% python3 -q
>>> import numpy as np
>>> import numpy.linalg as la
>>> np.set_printoptions(suppress=True, linewidth=160)
>>> def rnd(a):
...     return np.round(a, 1) + 0
... 
>>> other = np.array([[-1, 0, 1],
...     [3, 1, 3],
...     [2, -3, 3],
...     [-3, 3, -1],
...     [-2, -3, 2],
...     [-1, 1, -3],
...     [0, 2, 3],
...     [-3, 3, -3],
...     [-1, -2, 0]])
>>> feats = other.T @ other
>>> print(feats)
[[ 38 -14  25]
 [-14  46 -21]
 [ 25 -21  51]]
>>> print(np.allclose(feats, feats.T))
True
>>> print((feats - feats.T) / 2)
[[0. 0. 0.]
 [0. 0. 0.]
 [0. 0. 0.]]
>>> print(rnd(la.det(feats)))
48344.0
>>> print(rnd(np.sort(np.abs(la.eigvals(feats)))))
[18.5 30.4 86.1]
>>> print(rnd(np.abs(la.eigvals(feats)).max()))
86.1
>>> print(np.trace(feats))
135
>>> other = la.invert(feats)
Traceback (most recent call last):
  File "<python-input-13>", line 1, in <module>
    other = la.invert(feats)
            ^^^^^^^^^
AttributeError: module 'numpy.linalg' has no attribute 'invert'
>>> other = la.inv(feats)
>>> print(rnd(la.slogdet(feats)[0]))
1.0
>>> print(rnd(feats @ other))
[[1. 0. 0.]
 [0. 1. 0.]
 [0. 0. 1.]]
>>> print(rnd(la.det(feats) * other))
[[1905.  189. -856.]
 [ 189. 1313.  448.]
 [-856.  448. 1552.]]
>>> print(rnd(la.det(feats) * la.det(other)))
1.0
>>> w, evecs = la.eigh(feats)
>>> print(rnd(evecs.T @ evecs))
[[1. 0. 0.]
 [0. 1. 0.]
 [0. 0. 1.]]
>>> print(rnd(evecs.T @ feats @ evecs))
[[18.5  0.   0. ]
 [ 0.  30.4  0. ]
 [ 0.   0.  86.1]]
>>> print(np.unique(w.round(6) + 0, return_counts=True)[1])
[1 1 1]
>>> print(rnd(la.svd(feats, compute_uv=False)))
[86.1 30.4 18.5]
>>> print(rnd(w.sum()), np.trace(feats))
135.0 135
>>> C2 = feats.T @ feats
>>> print(la.matrix_rank(C2))
3
>>> print(np.diag(C2))
[2265 2753 3667]
>>> print(rnd(la.eigvalsh(C2)[::-1]))
[7420.2  923.9  340.9]
>>> mat = np.loadtxt("dump.csv", delimiter=",")
>>> print(mat)
[[-2. -3.  2.  1.  3. -1.  2.  3.  2. -3.  0.]
 [ 2.  0. -1.  3.  0. -2. -2. -1. -1. -3.  3.]
 [-2.  3. -3. -1.  2. -1.  1.  3. -1. -1. -1.]
 [ 1. -2.  3.  2. -1. -3.  0.  3.  0.  0.  1.]
 [ 2. -2. -1. -1. -2.  2.  1. -3.  2.  3.  0.]
 [ 3. -3. -3. -1.  0.  0. -2. -2. -1. -1. -2.]
 [ 3. -3. -3. -1.  0.  0. -2. -2. -1. -1. -2.]
 [ 0. -3.  3. -2. -2.  3.  0. -1. -2.  0. -2.]
 [ 3. -3. -3.  1.  1.  3.  1. -3.  0. -1. -2.]
 [ 1. -1. -1.  3.  1.  1.  1. -1.  0.  1. -2.]]
>>> rank = la.matrix_rank(mat)
>>> print(rank)
9
>>> N = la.svd(mat)[2][rank:].T
>>> print([int(la.matrix_rank(mat[:i])) for i in range(1, len(mat) + 1)])
[1, 2, 3, 4, 5, 6, 6, 7, 8, 9]
>>> print(N.shape)
(11, 2)
>>> print(rnd(N @ N.T))
[[ 0.   0.   0.   0.   0.   0.   0.   0.   0.   0.   0. ]
 [ 0.   0.1  0.   0.  -0.1 -0.1  0.1 -0.1  0.1 -0.1 -0.1]
 [ 0.   0.   0.   0.   0.  -0.1  0.1 -0.1  0.   0.   0. ]
 [ 0.   0.   0.   0.1 -0.1  0.1 -0.1  0.1  0.1  0.   0. ]
 [ 0.  -0.1  0.  -0.1  0.3  0.   0.   0.  -0.3  0.2  0.2]
 [ 0.  -0.1 -0.1  0.1  0.   0.3 -0.3  0.3  0.1  0.1  0.1]
 [ 0.   0.1  0.1 -0.1  0.  -0.3  0.3 -0.3 -0.1 -0.1 -0.1]
 [ 0.  -0.1 -0.1  0.1  0.   0.3 -0.3  0.2  0.1  0.1  0.1]
 [ 0.   0.1  0.   0.1 -0.3  0.1 -0.1  0.1  0.2 -0.2 -0.2]
 [ 0.  -0.1  0.   0.   0.2  0.1 -0.1  0.1 -0.2  0.2  0.2]
 [ 0.  -0.1  0.   0.   0.2  0.1 -0.1  0.1 -0.2  0.2  0.2]]
>>> print([int(la.matrix_rank(np.delete(mat, i, axis=0))) for i in range(10)])
[8, 8, 8, 8, 8, 9, 9, 8, 8, 8]
>>> print(la.matrix_rank(mat.T @ mat), la.matrix_rank(mat @ mat.T))
9 9
>>> def softmax(z):
...     e = np.exp(z - z.max(axis=-1, keepdims=True))
...     return e / e.sum(axis=-1, keepdims=True)
... 
>>> print(rnd(softmax(10 * mat[2])))
[0.  0.5 0.  0.  0.  0.  0.  0.5 0.  0.  0. ]
>>> print(rnd(softmax(mat[2] + -2)))
[0.  0.4 0.  0.  0.1 0.  0.1 0.4 0.  0.  0. ]
>>> print(rnd(softmax(mat[2])))
[0.  0.4 0.  0.  0.1 0.  0.1 0.4 0.  0.  0. ]
>>> att = mat @ mat.T / np.sqrt(11)
>>> print(rnd(softmax(att)))
[[1.  0.  0.  0.  0.  0.  0.  0.  0.  0. ]
 [0.  1.  0.  0.  0.  0.  0.  0.  0.  0. ]
 [0.  0.  1.  0.  0.  0.  0.  0.  0.  0. ]
 [0.  0.  0.  1.  0.  0.  0.  0.  0.  0. ]
 [0.  0.  0.  0.  1.  0.  0.  0.  0.  0. ]
 [0.  0.  0.  0.  0.  0.5 0.5 0.  0.1 0. ]
 [0.  0.  0.  0.  0.  0.5 0.5 0.  0.1 0. ]
 [0.  0.  0.  0.  0.  0.  0.  1.  0.  0. ]
 [0.  0.  0.  0.  0.  0.  0.  0.  1.  0. ]
 [0.  0.  0.  0.  0.  0.  0.  0.  0.6 0.3]]
>>> print(rnd(softmax(att)[2] @ mat))
[-2.  3. -3. -1.  2. -1.  1.  3. -1. -1. -1.]
>>> print(softmax(att).round(6).argmax(axis=1))
[0 1 2 3 4 5 5 7 8 8]
>>> print(np.abs(np.diag(la.qr(mat)[1])) > 1e-9)
[ True  True  True  True  True  True  True  True  True False]
>>> print(np.allclose(mat[:-1].T @ la.lstsq(mat[:-1].T, mat[-1])[0], mat[-1]))
False
>>> print(rnd(mat @ la.pinv(mat) @ mat))
[[-2. -3.  2.  1.  3. -1.  2.  3.  2. -3.  0.]
 [ 2.  0. -1.  3.  0. -2. -2. -1. -1. -3.  3.]
 [-2.  3. -3. -1.  2. -1.  1.  3. -1. -1. -1.]
 [ 1. -2.  3.  2. -1. -3.  0.  3.  0.  0.  1.]
 [ 2. -2. -1. -1. -2.  2.  1. -3.  2.  3.  0.]
 [ 3. -3. -3. -1.  0.  0. -2. -2. -1. -1. -2.]
 [ 3. -3. -3. -1.  0.  0. -2. -2. -1. -1. -2.]
 [ 0. -3.  3. -2. -2.  3.  0. -1. -2.  0. -2.]
 [ 3. -3. -3.  1.  1.  3.  1. -3.  0. -1. -2.]
 [ 1. -1. -1.  3.  1.  1.  1. -1.  0.  1. -2.]]
>>> W0 = np.loadtxt("mat.csv", delimiter=",")
>>> print(W0)
[[ 14.  12.  -8. -16. -18.]
 [ 21.  18. -12. -24. -27.]
 [  9.  14. -16. -12.  -7.]
 [  3.  12. -18.  -6.   3.]
 [ 10.   7.  -3. -11. -14.]
 [-12. -15.  15.  15.  12.]
 [ -9. -14.  16.  12.   7.]]
>>> print(rnd(np.trace(la.pinv(W0) @ W0)))
2.0
>>> print(np.allclose(W0[:-1].T @ la.lstsq(W0[:-1].T, W0[-1])[0], W0[-1]))
True
>>> print(np.abs(np.diag(la.qr(W0)[1])) > 1e-9)
[ True  True False False False]
>>> print(rnd(W0 @ la.pinv(W0) @ W0))
[[ 14.  12.  -8. -16. -18.]
 [ 21.  18. -12. -24. -27.]
 [  9.  14. -16. -12.  -7.]
 [  3.  12. -18.  -6.   3.]
 [ 10.   7.  -3. -11. -14.]
 [-12. -15.  15.  15.  12.]
 [ -9. -14.  16.  12.   7.]]
>>> print(rnd(softmax(W0).sum(axis=1)))
[1. 1. 1. 1. 1. 1. 1.]
>>> att = W0 @ W0.T / np.sqrt(5)
>>> print(rnd(softmax(att)))
[[0. 1. 0. 0. 0. 0. 0.]
 [0. 1. 0. 0. 0. 0. 0.]
 [0. 1. 0. 0. 0. 0. 0.]
 [0. 1. 0. 0. 0. 0. 0.]
 [0. 1. 0. 0. 0. 0. 0.]
 [0. 0. 0. 0. 0. 1. 0.]
 [0. 0. 0. 0. 0. 1. 0.]]
>>> print(softmax(att)[4] @ W0)
[ 21.  18. -12. -24. -27.]
>>> print(rnd(la.norm(W0, 2) / la.norm(W0)))
1.0
>>> print(la.cond(W0) > 100)
True
>>> print(la.matrix_rank(W0, rtol=0.1))
2
>>> other = W0 / la.norm(W0, axis=1, keepdims=True)
>>> C2 = other @ other.T
>>> print(rnd(C2))
[[ 1.   1.   0.9  0.5  1.  -0.9 -0.9]
 [ 1.   1.   0.9  0.5  1.  -0.9 -0.9]
 [ 0.9  0.9  1.   0.9  0.8 -1.  -1. ]
 [ 0.5  0.5  0.9  1.   0.4 -0.8 -0.9]
 [ 1.   1.   0.8  0.4  1.  -0.9 -0.8]
 [-0.9 -0.9 -1.  -0.8 -0.9  1.   1. ]
 [-0.9 -0.9 -1.  -0.9 -0.8  1.   1. ]]
>>> print(np.argwhere(np.triu(np.abs(C2) > 0.95, 1)))
[[0 1]
 [0 4]
 [1 4]
 [2 5]
 [2 6]
 [5 6]]
>>> print(rnd(np.degrees(np.arccos(np.clip(C2[3, 0], -1, 1)))))
58.7
>>> print((np.abs(C2) > 0.9).astype(int))
[[1 1 0 0 1 1 0]
 [1 1 0 0 1 1 0]
 [0 0 1 0 0 1 1]
 [0 0 0 1 0 0 0]
 [1 1 0 0 1 0 0]
 [1 1 1 0 0 1 1]
 [0 0 1 0 0 1 1]]
>>> print(rnd(C2[3]))
[ 0.5  0.5  0.9  1.   0.4 -0.8 -0.9]
>>> J = np.load("sample12.npy")
>>> print(J)
[[ 3  0  0  0  0  0  0  0  0  0]
 [ 5  3  0  0  0  0  0  0  0  0]
 [ 3  1  5  0  0  0  0  0  0  0]
 [-4  5  4  3  0  0  0  0  0  0]
 [ 3  2  3  0  0  0  0  0  0  0]
 [-3 -5  4  5 -3  2  0  0  0  0]
 [ 5  2 -1  1 -1  0  1  0  0  0]
 [ 0 -1 -2 -2 -1 -4  1  4  0  0]
 [-3 -4 -5  0 -2  1 -2  2  3  0]
 [-1  5 -3 -3  4  3 -5 -2 -4  2]]
>>> rank = la.matrix_rank(J)
>>> print(rank)
9
>>> N = la.svd(J)[2][rank:].T
>>> print([int(la.matrix_rank(J[:, :j + 1])) for j in range(10)])
[1, 2, 3, 4, 5, 6, 7, 8, 9, 9]
>>> print([int(la.matrix_rank(J[:i])) for i in range(1, len(J) + 1)])
[1, 2, 3, 4, 4, 5, 6, 7, 8, 9]
>>> print(rnd(N[:, 0] / N[np.abs(N[:, 0]).round(6).argmax(), 0]))
[ 0.   0.   0.   0.   0.7  1.   0.7  1.  -0.1 -0.4]
>>> print(rnd(N @ N.T))
[[ 0.   0.   0.   0.   0.   0.   0.   0.   0.   0. ]
 [ 0.   0.   0.   0.   0.   0.   0.   0.   0.   0. ]
 [ 0.   0.   0.   0.   0.   0.   0.   0.   0.   0. ]
 [ 0.   0.   0.   0.   0.   0.   0.   0.   0.   0. ]
 [ 0.   0.   0.   0.   0.1  0.2  0.1  0.2  0.  -0.1]
 [ 0.   0.   0.   0.   0.2  0.3  0.2  0.3  0.  -0.1]
 [ 0.   0.   0.   0.   0.1  0.2  0.1  0.2  0.  -0.1]
 [ 0.   0.   0.   0.   0.2  0.3  0.2  0.3  0.  -0.1]
 [ 0.   0.   0.   0.   0.   0.   0.   0.   0.   0. ]
 [ 0.   0.   0.   0.  -0.1 -0.1 -0.1 -0.1  0.   0. ]]
>>> print(np.unique(J.round(6), axis=0).shape)
(10, 10)
>>> print(rnd(np.trace(la.pinv(J) @ J)))
9.0
>>> print(rnd(J @ la.pinv(J) @ J))
[[ 3.  0.  0.  0.  0.  0.  0.  0.  0.  0.]
 [ 5.  3.  0.  0.  0.  0.  0.  0.  0.  0.]
 [ 3.  1.  5.  0.  0.  0.  0.  0.  0.  0.]
 [-4.  5.  4.  3.  0.  0.  0.  0.  0.  0.]
 [ 3.  2.  3.  0.  0.  0.  0.  0.  0.  0.]
 [-3. -5.  4.  5. -3.  2.  0.  0.  0.  0.]
 [ 5.  2. -1.  1. -1.  0.  1.  0.  0.  0.]
 [ 0. -1. -2. -2. -1. -4.  1.  4.  0.  0.]
 [-3. -4. -5.  0. -2.  1. -2.  2.  3.  0.]
 [-1.  5. -3. -3.  4.  3. -5. -2. -4.  2.]]
>>> m1 = np.vander(np.arange(3) - 1, 4, increasing=True)
>>> print(m1)
[[ 1 -1  1 -1]
 [ 1  0  0  0]
 [ 1  1  1  1]]
>>> other = m1 / np.sqrt((m1 ** 2).mean(axis=1, keepdims=True))
>>> print(other[2])
[1. 1. 1. 1.]
>>> print(rnd(la.norm(other, axis=1)))
[2. 2. 2.]
>>> print(la.matrix_rank(m1 - m1.mean(axis=1, keepdims=True)))
2
>>> other = np.array([[0, 4, 4], [2, 0, 1]])
>>> C = np.kron(other, m1)
>>> print(C)
[[ 0  0  0  0  4 -4  4 -4  4 -4  4 -4]
 [ 0  0  0  0  4  0  0  0  4  0  0  0]
 [ 0  0  0  0  4  4  4  4  4  4  4  4]
 [ 2 -2  2 -2  0  0  0  0  1 -1  1 -1]
 [ 2  0  0  0  0  0  0  0  1  0  0  0]
 [ 2  2  2  2  0  0  0  0  1  1  1  1]]
>>> print(rnd(la.norm(C, 2)), rnd(la.norm(other, 2) * la.norm(m1, 2)))
12.2 12.2
>>> print(C.shape)
(6, 12)
>>> print(C.shape)
(6, 12)
>>> print(C.sum(axis=0))
[ 6  0  4  0 12  0  8  0 15  0 10  0]
>>> print(C.sum(axis=1))
[ 0  8 32  0  3 12]
>>> print(la.matrix_rank(C))
6
>>> print(np.abs(C).max())
4
>>> print(np.diff(C, axis=0))
[[ 0  0  0  0  0  4 -4  4  0  4 -4  4]
 [ 0  0  0  0  0  4  4  4  0  4  4  4]
 [ 2 -2  2 -2 -4 -4 -4 -4 -3 -5 -3 -5]
 [ 0  2 -2  2  0  0  0  0  0  1 -1  1]
 [ 0  2  2  2  0  0  0  0  0  1  1  1]]
>>> K = np.array([[-2, 2, -2, -3, 2, 1, -3],
...     [3, -4, -5, 1, 4, 1, -5],
...     [-4, -5, -1, -3, 5, -1, 3],
...     [3, -4, -2, 1, 5, 1, -4],
...     [0, 0, 4, 3, -2, 1, -1],
...     [4, -1, 0, 3, 4, 1, -2],
...     [0, -4, 4, 1, -5, 4, -4]])
>>> C2 = K.T @ K
>>> print(rnd(la.eigvalsh(C2)[::-1]))
[200.3 135.9  62.7  39.6  13.1   2.    0.3]
>>> print(np.diag(C2))
[ 54  78  66  39 115  22  80]
